% ipython --no-banner

In [1]: import numpy as np

In [2]: np.set_printoptions(precision=3, suppress=True, linewidth=100, sign=" ")

In [3]: M = np.load("block19.npy")

In [4]: M
Out[4]: 
array([[ 0,  0,  1],
       [ 1,  0,  0],
       [ 0,  1,  0]])

In [5]: proj = np.triu(np.array([[-1, 2, 2], [0, 2, 1], [1, 0, 0]]), 1) + np.eye(3)

In [6]: M2 = proj @ M @ np.linalg.inv(proj)

In [7]: np.round(np.linalg.det(M2), 3)
Out[7]: np.float64(1.0)

In [8]: M2
Out[8]: 
array([[ 2., -2., -1.],
       [ 1., -1., -1.],
       [ 0.,  1., -1.]])

In [9]: K = np.load("case0.npy")

In [10]: K
Out[10]: 
array([[-1, -1, -1, -1, -1, -1],
       [ 2,  2,  2,  2,  2,  2],
       [ 0, -1,  0, -1,  0, -1],
       [-1, -1, -1, -1, -1, -1],
       [ 2,  2,  2,  2,  2,  2],
       [ 0, -1,  0, -1,  0, -1]])

In [11]: np.trace(M)
Out[11]: np.int64(0)

In [12]: (M - M.T) / 2
Out[12]: 
array([[ 0. , -0.5,  0.5],
       [ 0.5,  0. , -0.5],
       [-0.5,  0.5,  0. ]])

In [13]: (M + M.T) / 2
Out[13]: 
array([[ 0. ,  0.5,  0.5],
       [ 0.5,  0. ,  0.5],
       [ 0.5,  0.5,  0. ]])

In [14]: np.round(np.abs(np.linalg.eigvals(M)).max(), 3)
Out[14]: np.float64(1.0)

In [15]: np.allclose(M @ M.T, M.T @ M)
Out[15]: True

In [16]: np.allclose(M, M.T)
Out[16]: False

In [17]: np.linalg.matrix_power(M, 4)
Out[17]: 
array([[ 0,  0,  1],
       [ 1,  0,  0],
       [ 0,  1,  0]])

In [18]: Uu, s, VT = np.linalg.svd(K)

In [19]: np.argmax(s[:-1] / (s[1:] + 1e-6)) + 1
Out[19]: np.int64(2)

In [20]: M2 = Uu[:, :2] @ np.diag(s[:2]) @ VT[:2]

In [21]: round(float(np.linalg.norm(K - M2, 2)), 3), round(s[2], 3)
Out[21]: (0.0, np.float64(0.0))

In [22]: round(float(np.linalg.norm(K - M2) / np.linalg.norm(K)), 3)
Out[22]: 0.0

In [23]: round(np.abs(K - M2).max(), 3)
Out[23]: np.float64(0.0)

In [24]: feats = np.array([[0, -3, 3, 4, 5],
    ...:     [-3, -1, -1, -1, 3],
    ...:     [2, 2, -5, -4, 0],
    ...:     [2, 4, -3, 3, 0]])

In [25]: feats[0] = feats[1]

In [26]: feats
Out[26]: 
array([[-3, -1, -1, -1,  3],
       [-3, -1, -1, -1,  3],
       [ 2,  2, -5, -4,  0],
       [ 2,  4, -3,  3,  0]])

In [27]: rank = np.linalg.matrix_rank(feats)

In [28]: rank
Out[28]: np.int64(3)

In [29]: N = np.linalg.svd(feats)[2][rank:].T

In [30]: [int(np.linalg.matrix_rank(feats[:i])) for i in range(1, len(feats) + 1)]
Out[30]: [1, 1, 2, 3]

In [31]: N.shape
Out[31]: (5, 2)

In [32]: [int(np.linalg.matrix_rank(feats[:, :j + 1])) for j in range(5)]
Out[32]: [1, 2, 3, 3, 3]

In [33]: np.linalg.matrix_rank(feats.T @ feats), np.linalg.matrix_rank(feats @ feats.T)
Out[33]: (np.int64(3), np.int64(3))

In [34]: M2 = np.array([[2, 1], [1, 4], [9, 7]])

In [35]: m1 = np.tile(M2, (2, 3))

In [36]: m1
Out[36]: 
array([[ 2,  1,  2,  1,  2,  1],
       [ 1,  4,  1,  4,  1,  4],
       [ 9,  7,  9,  7,  9,  7],
       [ 2,  1,  2,  1,  2,  1],
       [ 1,  4,  1,  4,  1,  4],
       [ 9,  7,  9,  7,  9,  7]])

In [37]: np.round(np.linalg.norm(m1[2], 1), 3), round(np.linalg.norm(m1[2], np.inf), 3)
Out[37]: (np.float64(48.0), np.float64(9.0))

In [38]: round(np.linalg.norm(m1, 2), 3)
Out[38]: np.float64(29.569)

In [39]: m1[2] @ m1[5]
Out[39]: np.int64(390)

In [40]: round(np.linalg.norm(m1, "nuc"), 3)
Out[40]: np.float64(35.707)

In [41]: np.linalg.lstsq(m1[:-1].T, m1[-1])[2]
Out[41]: np.int32(2)

In [42]: m1 @ np.linalg.pinv(m1) @ m1
Out[42]: 
array([[ 2.,  1.,  2.,  1.,  2.,  1.],
       [ 1.,  4.,  1.,  4.,  1.,  4.],
       [ 9.,  7.,  9.,  7.,  9.,  7.],
       [ 2.,  1.,  2.,  1.,  2.,  1.],
       [ 1.,  4.,  1.,  4.,  1.,  4.],
       [ 9.,  7.,  9.,  7.,  9.,  7.]])

In [43]: rank = np.linalg.matrix_rank(m1)

In [44]: rank
Out[44]: np.int64(2)

In [45]: N = np.linalg.svd(m1)[2][rank:].T

In [46]: np.allclose(m1 @ N, 0)
Out[46]: True

In [47]: np.round(N @ N.T, 3) + 0
Out[47]: 
array([[ 0.667,  0.   , -0.333,  0.   , -0.333,  0.   ],
       [ 0.   ,  0.667,  0.   , -0.333,  0.   , -0.333],
       [-0.333,  0.   ,  0.667,  0.   , -0.333,  0.   ],
       [ 0.   , -0.333,  0.   ,  0.667,  0.   , -0.333],
       [-0.333,  0.   , -0.333,  0.   ,  0.667,  0.   ],
       [ 0.   , -0.333,  0.   , -0.333,  0.   ,  0.667]])

In [48]: np.round(m1 @ N, 3) + 0
Out[48]: 
array([[ 0.,  0.,  0.,  0.],
       [ 0.,  0.,  0.,  0.],
       [ 0.,  0.,  0.,  0.],
       [ 0.,  0.,  0.,  0.],
       [ 0.,  0.,  0.,  0.],
       [ 0.,  0.,  0.,  0.]])

In [49]: Uu, s, VT = np.linalg.svd(m1)

In [50]: s.round(3) + 0
Out[50]: array([ 29.569,   6.138,   0.   ,   0.   ,   0.   ,   0.   ])

In [51]: np.argmax(s[:-1] / (s[1:] + 1e-6)) + 1
Out[51]: np.int64(2)

In [52]: M2 = Uu[:, :2] @ np.diag(s[:2]) @ VT[:2]

In [53]: round(float(np.linalg.norm(m1 - M2, 2)), 3), np.round(s[2], 3)
Out[53]: (0.0, np.float64(0.0))

In [54]: round(float(np.abs(m1 - M2).max()), 3)
Out[54]: 0.0

In [55]: M2
Out[55]: 
array([[ 2.,  1.,  2.,  1.,  2.,  1.],
       [ 1.,  4.,  1.,  4.,  1.,  4.],
       [ 9.,  7.,  9.,  7.,  9.,  7.],
       [ 2.,  1.,  2.,  1.,  2.,  1.],
       [ 1.,  4.,  1.,  4.,  1.,  4.],
       [ 9.,  7.,  9.,  7.,  9.,  7.]])

In [56]: np.linalg.matrix_rank(m1, rtol=0.05)
Out[56]: np.int64(2)

In [57]: np.linalg.matrix_rank(M2)
Out[57]: np.int64(2)

In [58]: def softmax(z):
    ...:     e = np.exp(z - z.max(axis=-1, keepdims=True))
    ...:     return e / e.sum(axis=-1, keepdims=True)
    ...: 

In [59]: softmax(m1[2] + -3)
Out[59]: array([ 0.294,  0.04 ,  0.294,  0.04 ,  0.294,  0.04 ])

In [60]: softmax(m1).sum(axis=1)
Out[60]: array([ 1.,  1.,  1.,  1.,  1.,  1.])

In [61]: np.round(softmax(10 * m1[2]), 3) + 0
Out[61]: array([ 0.333,  0.   ,  0.333,  0.   ,  0.333,  0.   ])

In [62]: scores = m1 @ m1.T / np.sqrt(6)

In [63]: np.round(softmax(scores + np.triu(np.full(scores.shape, -np.inf), 1)), 3) + 0
Out[63]: 
array([[ 1. ,  0. ,  0. ,  0. ,  0. ,  0. ],
       [ 0. ,  1. ,  0. ,  0. ,  0. ,  0. ],
       [ 0. ,  0. ,  1. ,  0. ,  0. ,  0. ],
       [ 0. ,  0. ,  1. ,  0. ,  0. ,  0. ],
       [ 0. ,  0. ,  1. ,  0. ,  0. ,  0. ],
       [ 0. ,  0. ,  0.5,  0. ,  0. ,  0.5]])

In [64]: softmax(scores).round(6).argmax(axis=1)
Out[64]: array([ 2,  2,  2,  2,  2,  2])
